>>> import numpy as np
>>> np.set_printoptions(precision=2, suppress=True, linewidth=100)
>>> rnd = lambda a: np.round(a, 2) + 0
>>> mat = np.load("run7.npy")
>>> mat
array([[-1.01, -2.67, -0.93],
       [-2.52, -1.2 , -1.11],
       [ 2.58, -1.19,  0.96],
       [ 0.24, -1.99,  2.23],
       [-1.45, -2.42,  1.03],
       [ 2.47, -1.11, -1.29],
       [ 0.29, -2.96, -0.38],
       [ 0.66,  0.74, -2.83],
       [-2.  ,  1.77, -1.37],
       [ 2.42,  0.72, -1.61],
       [-0.47, -1.32,  2.65],
       [-2.93, -0.65,  0.11],
       [ 2.85,  0.66, -0.67],
       [-0.77,  0.08, -2.9 ],
       [ 1.11, -2.77,  0.33]])
>>> Ac = mat - mat.mean(axis=0)
>>> left, sigma, vt = np.linalg.svd(Ac, full_matrices=False)
>>> rnd(np.abs(vt[-1]))
array([0.05, 0.77, 0.64])
>>> np.linalg.matrix_rank(Ac)
np.int64(3)
>>> rnd(Ac.mean(axis=0))
array([0., 0., 0.])
>>> (np.sign(left[:, 0]) == np.sign(left[0, 0])).astype(int)
array([1, 1, 0, 1, 1, 0, 1, 0, 0, 0, 1, 1, 0, 0, 1])
>>> rnd(sigma ** 2 / (sigma ** 2).sum())
array([0.46, 0.41, 0.13])
>>> np.abs(left[:, 0]).argmax()
np.int64(9)
>>> Ac = (mat - mat.mean(axis=0)) / mat.std(axis=0)
>>> rnd(Ac.std(axis=0))
array([1., 1., 1.])
>>> b = np.linalg.lstsq(np.delete(Ac, 2, axis=1), Ac[:, 2])[0]
>>> np.abs(b).argmax()
np.int64(1)
>>> print(rnd(1 - np.var(Ac[:, 2] - np.delete(Ac, 2, axis=1) @ b)))
0.29
>>> gram = np.cov(mat, rowvar=False)
>>> rnd(np.polyfit(mat[:, 2], mat[:, 1], 1))
array([-0.49, -1.14])
>>> np.argsort(-mat.std(axis=0).round(6), kind="stable")
array([0, 2, 1])
>>> rnd(np.linalg.eigvalsh(gram)[::-1])
array([3.93, 3.46, 1.1 ])
>>> rnd(gram)
array([[ 3.66,  0.25, -0.1 ],
       [ 0.25,  2.19, -1.29],
       [-0.1 , -1.29,  2.65]])
>>> rnd(np.corrcoef(mat.T))
array([[ 1.  ,  0.09, -0.03],
       [ 0.09,  1.  , -0.54],
       [-0.03, -0.54,  1.  ]])
>>> rnd(np.corrcoef(mat[:, 2], mat[:, 1])[0, 1])
np.float64(-0.54)
>>> rnd(mat.std(axis=0))
array([1.85, 1.43, 1.57])
>>> np.median(mat, axis=0)
array([ 0.24, -1.19, -0.67])
>>> hat = mat @ np.linalg.solve(mat.T @ mat, mat.T)
>>> np.allclose(hat @ hat, hat)
True
>>> rnd(np.diag(hat))
array([0.26, 0.22, 0.18, 0.17, 0.17, 0.22, 0.24, 0.21, 0.18, 0.17, 0.19, 0.17, 0.17, 0.25, 0.21])
>>> np.linalg.matrix_rank(np.eye(15) - hat)
np.int64(12)
>>> rnd(np.linalg.eigvalsh(hat))
array([0., 0., 0., 0., 0., 0., 0., 0., 0., 0., 0., 0., 1., 1., 1.])
>>> rnd(hat @ mat[:, 0])
array([-1.01, -2.52,  2.58,  0.24, -1.45,  2.47,  0.29,  0.66, -2.  ,  2.42, -0.47, -2.93,  2.85,
       -0.77,  1.11])
>>> X = np.loadtxt("block2.csv", delimiter=",")
>>> X
array([[ 1.03, -3.16, -0.88],
       [ 0.98, -3.09, -1.03],
       [ 0.95, -3.1 , -0.86],
       [ 0.91, -3.04, -1.05],
       [ 0.93, -2.92, -1.1 ],
       [ 1.06, -2.98, -1.02],
       [ 1.13, -2.99, -0.99],
       [ 1.02, -2.98, -0.94],
       [ 1.16, -2.94, -1.11],
       [-2.13, -2.97,  1.1 ],
       [-2.  , -3.1 ,  1.2 ],
       [-2.02, -2.93,  0.97],
       [-2.06, -2.97,  1.07],
       [-1.98, -3.13,  0.85],
       [-2.05, -3.02,  1.04],
       [-1.88, -3.1 ,  1.03],
       [-2.02, -3.01,  1.1 ],
       [-2.02, -3.07,  1.13]])
>>> np.linalg.matrix_rank(X, rtol=0.1)
np.int64(2)
>>> rnd(np.linalg.norm(X, 2) / np.linalg.norm(X))
np.float64(0.86)
>>> print(np.linalg.cond(X) > 100)
False
>>> np.argsort(-np.linalg.norm(X, axis=0).round(6), kind="stable")[:3]
array([1, 0, 2])
>>> gram = X.T @ X
>>> print(rnd(np.linalg.eigvalsh(gram)[::-1]))
[171.5   58.69   0.11]
>>> print(rnd(np.diag(gram)))
[ 46.08 165.11  19.11]
>>> np.linalg.matrix_rank(gram)
np.int64(3)
>>> rnd(np.trace(gram)), rnd((X ** 2).sum())
(np.float64(230.3), np.float64(230.3))
>>> rnd(np.linalg.svd(X, compute_uv=False) ** 2)
array([171.5 ,  58.69,   0.11])
>>> np.allclose(gram, gram.T)
True
>>> rnd(gram)
array([[ 46.08,  27.36, -28.32],
       [ 27.36, 165.11,  -1.68],
       [-28.32,  -1.68,  19.11]])
>>> gram = np.cov(X, rowvar=False)
>>> rnd(np.polyfit(X[:, 2], X[:, 0], 1))
array([-1.47, -0.46])
>>> feats = np.load("w.npy")
>>> feats
array([[ 0.59, -1.26,  0.91],
       [-2.08,  4.18, -3.1 ],
       [ 0.2 , -0.45,  0.33],
       [ 3.18, -6.35,  4.76],
       [ 1.  , -2.05,  1.52],
       [ 0.11, -0.18,  0.15],
       [ 3.06, -6.09,  4.57],
       [ 1.59, -3.19,  2.4 ],
       [-2.87,  5.7 , -4.28],
       [ 0.68, -1.35,  1.  ],
       [ 2.82, -5.65,  4.22],
       [-3.63,  7.19, -5.39],
       [-2.72,  5.48, -4.11],
       [ 0.03, -0.08,  0.06],
       [-1.44,  2.84, -2.14],
       [-0.45,  0.87, -0.62]])
>>> x0 = np.array([-1, -2, 0])
>>> y = feats @ x0
>>> rnd(np.linalg.pinv(feats) @ feats)
array([[1., 0., 0.],
       [0., 1., 0.],
       [0., 0., 1.]])
>>> print(rnd(y))
[  1.93  -6.28   0.7    9.52   3.1    0.25   9.12   4.79  -8.53   2.02   8.48 -10.75  -8.24   0.13
  -4.24  -1.29]
>>> rng = np.random.default_rng(40823)
>>> y = y + 0.05 * rng.normal(size=16)
>>> rnd(y)
array([  1.87,  -6.31,   0.72,   9.61,   3.1 ,   0.19,   9.04,   4.87,  -8.54,   2.09,   8.51,
       -10.72,  -8.3 ,   0.11,  -4.25,  -1.29])
>>> b, *_ = np.linalg.lstsq(feats, y)
>>> [round(float(np.linalg.norm(np.linalg.solve(feats.T @ feats + lam * np.eye(3), feats.T @ y))), 2) for lam in (0, 1, 10, 100)]
[2.68, 1.11, 1.09, 0.93]
>>> print(rnd(feats.T @ (y - feats @ b)))
[0. 0. 0.]
>>> b.round()
array([-2., -2.,  0.])
>>> np.argsort(-np.linalg.norm(feats, axis=0).round(6), kind="stable")[:3]
array([1, 2, 0])
>>> np.linalg.cond(feats) > 100
np.True_
>>> gram = np.cov(feats, rowvar=False)
>>> gram.shape
(3, 3)
>>> rnd(np.polyfit(feats[:, 2], feats[:, 1], 1))
array([-1.34,  0.  ])
>>> rnd(np.linalg.eigvalsh(gram)[::-1])
array([32.35,  0.  ,  0.  ])
>>> w1 = np.array([[-9, 1], [-6, 9], [4, 7]])
>>> b = np.array([3, 2])
>>> hid = np.maximum(feats @ w1 + b, 0)
>>> print(np.linalg.matrix_rank(hid))
2
>>> rnd((hid > 0).mean(axis=0))
array([0.62, 0.56])
>>> W2 = np.array([[5, -3, -4], [2, -1, 4]])
>>> w1 @ W2
array([[-43,  26,  40],
       [-12,   9,  60],
       [ 34, -19,  12]])
>>> (hid @ W2).round(6).argmax(axis=1)
array([0, 2, 0, 0, 0, 0, 0, 0, 2, 0, 0, 2, 2, 0, 2, 2])
>>> out = np.c_[feats[:, :2] @ np.array([[4, 4], [3, 3]]), np.array([0, 4, -1, 1, 5, 5, 4, -2, -2, 3, -3, 4, -5, -2, 1, -3])]
>>> rnd(out)
array([[-1.42, -1.42,  0.  ],
       [ 4.22,  4.22,  4.  ],
       [-0.55, -0.55, -1.  ],
       [-6.33, -6.33,  1.  ],
       [-2.15, -2.15,  5.  ],
       [-0.1 , -0.1 ,  5.  ],
       [-6.03, -6.03,  4.  ],
       [-3.21, -3.21, -2.  ],
       [ 5.62,  5.62, -2.  ],
       [-1.33, -1.33,  3.  ],
       [-5.67, -5.67, -3.  ],
       [ 7.05,  7.05,  4.  ],
       [ 5.56,  5.56, -5.  ],
       [-0.12, -0.12, -2.  ],
       [ 2.76,  2.76,  1.  ],
       [ 0.81,  0.81, -3.  ]])
>>> print(rnd(np.linalg.norm(np.linalg.qr(feats)[0].T @ out, axis=0) ** 2 / ((out ** 2).sum(axis=0) + 1e-12)))
[1.   1.   0.02]
>>> np.linalg.matrix_rank(out)
np.int64(2)
>>> np.linalg.matrix_rank(np.c_[feats, out])
np.int64(4)
>>> rnd(np.linalg.norm(out - feats @ np.linalg.lstsq(feats, out)[0], axis=0))
array([ 0.  ,  0.  , 12.72])
>>> A = np.array([[-3.0, 6.0, -4.0], [-4.0, 11.0, -8.0], [-4.0, 14.0, -11.0]])
>>> out = np.linalg.inv(A)
>>> rnd(np.linalg.cond(A))
np.float64(285.66)
>>> rnd(np.linalg.inv(out))
array([[ -3.,   6.,  -4.],
       [ -4.,  11.,  -8.],
       [ -4.,  14., -11.]])
>>> rnd(np.linalg.det(A) * np.linalg.det(out))
np.float64(1.0)
>>> print(np.allclose(out, A.T))
False
>>> (np.abs(out) > 1e-9).astype(int)
array([[1, 1, 1],
       [1, 1, 1],
       [1, 1, 1]])
>>> ev, evecs = np.linalg.eig(A)
>>> rnd(np.sort(np.linalg.eigvals(A @ A)))
array([1., 1., 9.])
>>> rnd(np.sort(np.linalg.eigvals(A.T)))
array([-3., -1.,  1.])
>>> rnd(A @ evecs[:, 0] - ev[0] * evecs[:, 0])
array([0., 0., 0.])
>>> hat = np.triu(np.array([[0, 1, 2], [1, 1, 1], [1, 0, 2]]), 1) + np.eye(3)
>>> out = hat @ A @ np.linalg.inv(hat)
>>> np.trace(out), np.trace(A)
(np.float64(-3.0), np.float64(-3.0))
>>> out
array([[-15.,  60., -64.],
       [ -8.,  33., -36.],
       [ -4.,  18., -21.]])
>>> print(rnd(np.linalg.det(out)))
3.0
>>> r0 = np.array([2, 2, 1])
>>> np.correlate(out[1], out[2], "full")
array([ 168., -837., 1382., -780.,  144.])
>>> np.array([np.convolve(row, r0, "same") for row in out])
array([[ 90., -23., -68.],
       [ 50., -14., -39.],
       [ 28., -10., -24.]])
>>> np.convolve(out[1], r0)
array([-16.,  50., -14., -39., -36.])
>>> out = np.array([[1, 2, 0], [0, 0, -3]])
>>> J = out.T @ out
>>> J
array([[1, 2, 0],
       [2, 4, 0],
       [0, 0, 9]])
>>> x0 = np.array([1, 1, 0])
>>> np.sign((J @ x0).round(6))
array([1, 1, 0])
>>> print(J @ x0)
[3 6 0]
>>> J * x0
array([[1, 2, 0],
       [2, 4, 0],
       [0, 0, 0]])
>>> (J * x0).sum(axis=1)
array([3, 6, 0])
>>> arr = np.load("test16.npy")
>>> arr
array([[9, 0, 3],
       [0, 0, 0],
       [3, 0, 1]])
>>> Ac = feats - feats.mean(axis=0)
>>> evecs = np.linalg.svd(Ac)[2][:1]
>>> out = Ac - Ac @ evecs.T @ evecs
>>> rnd((Ac @ evecs.T).std(axis=0))
array([5.51])
>>> gram = arr.T @ arr
>>> rnd(np.linalg.eigvalsh(gram)[::-1])
array([100.,   0.,   0.])
>>> np.linalg.matrix_rank(gram)
np.int64(1)
>>> np.trace(gram), (arr ** 2).sum()
(np.int64(100), np.int64(100))
>>> np.diag(gram)
array([90,  0, 10])
>>> r = np.linalg.matrix_rank(arr)
>>> r
np.int64(1)
>>> null = np.linalg.svd(arr)[2][r:].T
>>> rnd(null @ null.T)
array([[ 0.1,  0. , -0.3],
       [ 0. ,  1. ,  0. ],
       [-0.3,  0. ,  0.9]])
>>> [int(np.linalg.matrix_rank(arr[:, :j + 1])) for j in range(3)]
[1, 1, 1]
>>> out = arr[0, 0] * arr[1:] - np.outer(arr[1:, 0], arr[0])
>>> out
array([[0, 0, 0],
       [0, 0, 0]])
>>> np.linalg.matrix_rank(out), np.linalg.matrix_rank(arr)
(np.int64(0), np.int64(1))
>>> rnd(arr[:, 0] / arr[0, 0])
array([1.  , 0.  , 0.33])
>>> q, _ = np.linalg.qr(np.array([[-1.5, 1.6, -0.4, 0.9],
...     [-0.4, 0.8, 0.2, -1.3],
...     [0.7, -0.6, 1.4, -0.6],
...     [-1.3, -0.4, 0.0, 1.5]]))
>>> evecs, _ = np.linalg.qr(np.array([[-1.3, 1.0, -1.7, -0.4],
...     [0.9, 1.4, 0.1, -0.6],
...     [0.1, 1.1, 0.2, -1.2],
...     [1.2, -1.4, 2.3, -1.6]]))
>>> sigma = 20 * 0.7 ** np.arange(4)
>>> E = q[:, :4] * sigma @ evecs[:4]
>>> print(rnd(E))
[[  3.95   7.76   4.08 -12.9 ]
 [  3.28   8.73  -0.73  -0.02]
 [ -4.92   0.89   6.75   7.53]
 [ 13.35  -4.54   7.29  -3.66]]
>>> hat = np.triu(np.array([[3, 3, 2, 1], [2, 1, 1, 1], [1, 3, 1, 2], [3, 0, 0, 2]]), 1) + np.eye(4)
>>> out = hat @ E @ np.linalg.inv(hat)
>>> rnd(np.poly(out))
array([    1.  ,   -15.76,   161.47, -2913.23, 18823.84])
>>> rnd(np.trace(out)), rnd(np.trace(E))
(np.float64(15.76), np.float64(15.76))
>>> rnd(np.linalg.det(out))
np.float64(18823.84)
>>> out = np.array([[-3, 0, 2]])
>>> K = out.T @ out
>>> print(K)
[[ 9  0 -6]
 [ 0  0  0]
 [-6  0  4]]
>>> ev, evecs = np.linalg.eigh(K)
>>> x0 = np.array([-1, 3, 3])
>>> rnd(np.linalg.eigvalsh(K[1:, 1:]))
array([0., 4.])
>>> ev, evecs = np.linalg.eigh(K)
>>> rnd(np.linalg.svd(K, compute_uv=False))
array([13.,  0.,  0.])
>>> np.abs(evecs[:, -1]).round(6).argmax()
np.int64(0)
>>> rnd(np.abs(evecs[:, -1]))
array([0.83, 0.  , 0.55])
>>> ev.sum(), np.trace(K)
(np.float64(13.0), np.int64(13))
>>> rnd(np.linalg.eigvalsh(K + 3 * np.eye(3)))
array([ 3.,  3., 16.])
>>> np.unique(ev.round(6) + 0, return_counts=True)[1]
array([2, 1])
>>> theta = np.radians(36)
>>> r_ = np.eye(3)
>>> r_[1, 1] = r_[0, 0] = np.cos(theta)
>>> r_[1, 0], r_[0, 1] = -np.sin(theta), np.sin(theta)
>>> rnd(r_)
array([[ 0.81,  0.59,  0.  ],
       [-0.59,  0.81,  0.  ],
       [ 0.  ,  0.  ,  1.  ]])
>>> out = K @ r_.T
>>> print(rnd(out))
[[ 7.28 -5.29 -6.  ]
 [ 0.    0.    0.  ]
 [-4.85  3.53  4.  ]]
>>> np.allclose(K @ K.T, out @ out.T)
True
>>> rnd(np.linalg.det(r_)), rnd(np.trace(r_))
(np.float64(1.0), np.float64(2.62))
>>> gram = K.T @ K
>>> print(np.trace(gram), (K ** 2).sum())
169 169
>>> rnd(K @ np.linalg.pinv(K) @ K)
array([[ 9.,  0., -6.],
       [ 0.,  0.,  0.],
       [-6.,  0.,  4.]])
>>> np.unique(K.round(6), axis=0).shape
(3, 3)
>>> np.allclose(K[:-1].T @ np.linalg.lstsq(K[:-1].T, K[-1])[0], K[-1])
True
>>> try:
...     np.linalg.inv(K)
... except np.linalg.LinAlgError as e:
...     print("failed:", e)
... 
failed: Singular matrix
>>> np.abs(np.diag(np.linalg.qr(K)[1])) > 1e-9
array([ True, False, False])
>>> rnd(np.trace(np.linalg.pinv(K) @ K))
np.float64(1.0)
